In [1]: import numpy as np

In [2]: np.set_printoptions(suppress=True, linewidth=120)

In [3]: rng = np.random.default_rng(688575)

In [4]: idx = rng.integers(0, 3, 3)

In [5]: mat = np.array([[-2, -1, 0], [2, 2, 3], [-2, -3, -2]]) * (idx[:, None] == idx)

In [6]: mat
Out[6]: 
array([[-2, -1,  0],
       [ 2,  2,  0],
       [ 0,  0, -2]])

In [7]: Q = mat.astype(float).copy()

In [8]: for j in range(3):
   ...:     Q[:, j] -= Q[:, :j] @ (Q[:, :j].T @ Q[:, j])
   ...:     Q[:, j] /= np.linalg.norm(Q[:, j])
   ...: 

In [9]: Q.round(2)
Out[9]: 
array([[-0.71,  0.71,  0.  ],
       [ 0.71,  0.71,  0.  ],
       [ 0.  ,  0.  , -1.  ]])

In [10]: np.round(Q.T @ Q, 2) + 0
Out[10]: 
array([[1., 0., 0.],
       [0., 1., 0.],
       [0., 0., 1.]])

In [11]: vec = np.array([2, 2, 2])

In [12]: target = mat @ vec

In [13]: target
Out[13]: array([-6,  8, -4])

In [14]: np.round(np.linalg.solve(mat, 5 * target), 2)
Out[14]: array([10., 10., 10.])

In [15]: np.round(np.linalg.solve(mat.T, mat[2]), 2)
Out[15]: array([-0.,  0.,  1.])

In [16]: J = np.array([[0, 0, 2], [4, 1, -3], [-4, -1, 5]])

In [17]: np.round(np.linalg.norm(J, 2) / np.linalg.norm(J), 2)
Out[17]: np.float64(0.98)

In [18]: [round(float(x), 2) for x in np.linalg.svd(J, compute_uv=False)[:3]]
Out[18]: [8.31, 1.72, 0.0]

In [19]: W = np.array([[2, 3, 0, -2, 3, -2], [2, -3, 2, 2, -3, 3], [1, 1, 0, 2, 2, 3]])

In [20]: coef = np.array([7, 7, 7, 7, 4, 0])

In [21]: hid = np.maximum(J @ W + coef, 0)

In [22]: np.linalg.matrix_rank(hid)
Out[22]: np.int64(3)

In [23]: hid
Out[23]: 
array([[ 9,  9,  7, 11,  8,  6],
       [14, 13,  9,  0,  7,  0],
       [ 2,  3,  5, 23,  5, 20]])

In [24]: (hid > 0).astype(int)
Out[24]: 
array([[1, 1, 1, 1, 1, 1],
       [1, 1, 1, 0, 1, 0],
       [1, 1, 1, 1, 1, 1]])

In [25]: np.round((hid > 0).mean(axis=0), 2)
Out[25]: array([1.  , 1.  , 1.  , 0.67, 1.  , 0.67])

In [26]: C = np.array([[-2, 3, 3],
    ...:     [0, -1, 2],
    ...:     [-2, 1, -3],
    ...:     [-3, 0, 2],
    ...:     [-2, 3, 3],
    ...:     [-2, 1, 0]])

In [27]: hid @ C
Out[27]: 
array([[ -93,   55,   70],
       [ -60,   59,   62],
       [-133,   43,   58]])

In [28]: W @ C
Out[28]: 
array([[  0,  10,  17],
       [-14,   5, -11],
       [-18,  11,  15]])

In [29]: np.round(np.trace(np.linalg.pinv(J) @ J), 2)
Out[29]: np.float64(2.0)

In [30]: np.allclose(J[:-1].T @ np.linalg.lstsq(J[:-1].T, J[-1])[0], J[-1])
Out[30]: True

In [31]: np.linalg.lstsq(J[:-1].T, J[-1])[2]
Out[31]: np.int32(2)

In [32]: K = np.load("data.npy")

In [33]: K
Out[33]: 
array([[-2.,  1.,  0.],
       [ 0., -2.,  1.],
       [ 0.,  0., -2.]])

In [34]: idx = rng.permutation(3)

In [35]: idx
Out[35]: array([1, 0, 2])

In [36]: A2 = K[idx][:, idx]

In [37]: np.round(np.sort(np.abs(np.linalg.eigvals(A2))), 2)
Out[37]: array([2., 2., 2.])

In [38]: np.diag(A2)
Out[38]: array([-2., -2., -2.])

In [39]: A2
Out[39]: 
array([[-2.,  0.,  1.],
       [ 1., -2.,  0.],
       [ 0.,  0., -2.]])

In [40]: vec = np.array([0, 1, 5])

In [41]: target = A2 @ vec

In [42]: target
Out[42]: array([  5.,  -2., -10.])

In [43]: np.round(np.linalg.solve(A2, target), 2)
Out[43]: array([-0.,  1.,  5.])

In [44]: np.round(np.linalg.solve(A2.T, A2[0]), 2)
Out[44]: array([ 1., -0., -0.])

In [45]: np.round(np.linalg.solve(A2, A2[:, 0]), 2)
Out[45]: array([ 1., -0., -0.])

In [46]: np.round(np.linalg.solve(A2, 2 * target), 2)
Out[46]: array([-0.,  2., 10.])
